In [1]: import numpy as np

In [2]: np.set_printoptions(suppress=True, linewidth=100)

In [3]: arr = np.array([[3, 0, 1], [3, 5, 0], [3, 4, 4]])

In [4]: arr
Out[4]: 
array([[3, 0, 1],
       [3, 5, 0],
       [3, 4, 4]])

In [5]: def softmax(z):
   ...:     e = np.exp(z - z.max(axis=-1, keepdims=True))
   ...:     return e / e.sum(axis=-1, keepdims=True)
   ...: 

In [6]: np.round(softmax(arr).sum(axis=1), 2)
Out[6]: array([1., 1., 1.])

In [7]: scores = arr @ arr.T / np.sqrt(3)

In [8]: np.round(softmax(scores), 2) + 0
Out[8]: 
array([[0.14, 0.08, 0.78],
       [0.  , 0.95, 0.05],
       [0.  , 0.  , 1.  ]])

In [9]: np.round(softmax(scores + np.triu(np.full(scores.shape, -np.inf), 1)), 2) + 0
Out[9]: 
array([[1., 0., 0.],
       [0., 1., 0.],
       [0., 0., 1.]])

In [10]: P = np.triu(np.array([[2, -5, 5], [5, -4, -3], [-2, 4, 2]]), 1) + np.eye(3)

In [11]: M2 = P @ arr @ np.linalg.inv(P)

In [12]: np.trace(M2), np.trace(arr)
Out[12]: (np.float64(12.0), np.int64(12))

In [13]: round(np.linalg.det(M2), 2)
Out[13]: np.float64(57.0)

In [14]: np.linalg.matrix_rank(M2)
Out[14]: np.int64(3)

In [15]: np.round(np.poly(M2), 2)
Out[15]: array([  1., -12.,  44., -57.])

In [16]: print(P @ arr - arr @ P)
[[  0.  10.   5.]
 [ -9.   3. -12.]
 [  0.  15.  -3.]]

In [17]: K = np.load("out15.npy")

In [18]: K
Out[18]: 
array([[ 1, -2,  2],
       [ 2, -1, -2],
       [-1,  2,  2],
       [ 1,  2, -2],
       [ 0,  0, -1],
       [ 1,  0, -1]])

In [19]: U, sigma, vt = np.linalg.svd(K, full_matrices=False)

In [20]: (sigma > 1e-8).sum()
Out[20]: np.int64(3)

In [21]: print(np.abs(U[:, 0]).round(6).argmax())
1

In [22]: np.round(U.T @ U, 2) + 0
Out[22]: 
array([[1., 0., 0.],
       [0., 1., 0.],
       [0., 0., 1.]])

In [23]: np.round(np.cumsum(sigma ** 2) / np.sum(sigma ** 2), 2)
Out[23]: array([0.55, 0.94, 1.  ])

In [24]: print(U.shape, sigma.shape, vt.shape)
(6, 3) (3,) (3, 3)

In [25]: np.round(sigma / sigma[0], 2)
Out[25]: array([1.  , 0.83, 0.34])

In [26]: rng = np.random.default_rng(44)

In [27]: z = rng.permutation(3)

In [28]: M2 = K[:, z] * rng.choice([-1, 1], 3)

In [29]: M2
Out[29]: 
array([[-2, -1, -2],
       [-1, -2,  2],
       [ 2,  1, -2],
       [ 2, -1,  2],
       [ 0,  0,  1],
       [ 0, -1,  1]])

In [30]: U, _, vt = np.linalg.svd(K.T @ M2)

In [31]: np.round(np.linalg.lstsq(K, M2)[0], 2) + 0
Out[31]: 
array([[ 0., -1.,  0.],
       [ 1.,  0.,  0.],
       [ 0.,  0., -1.]])
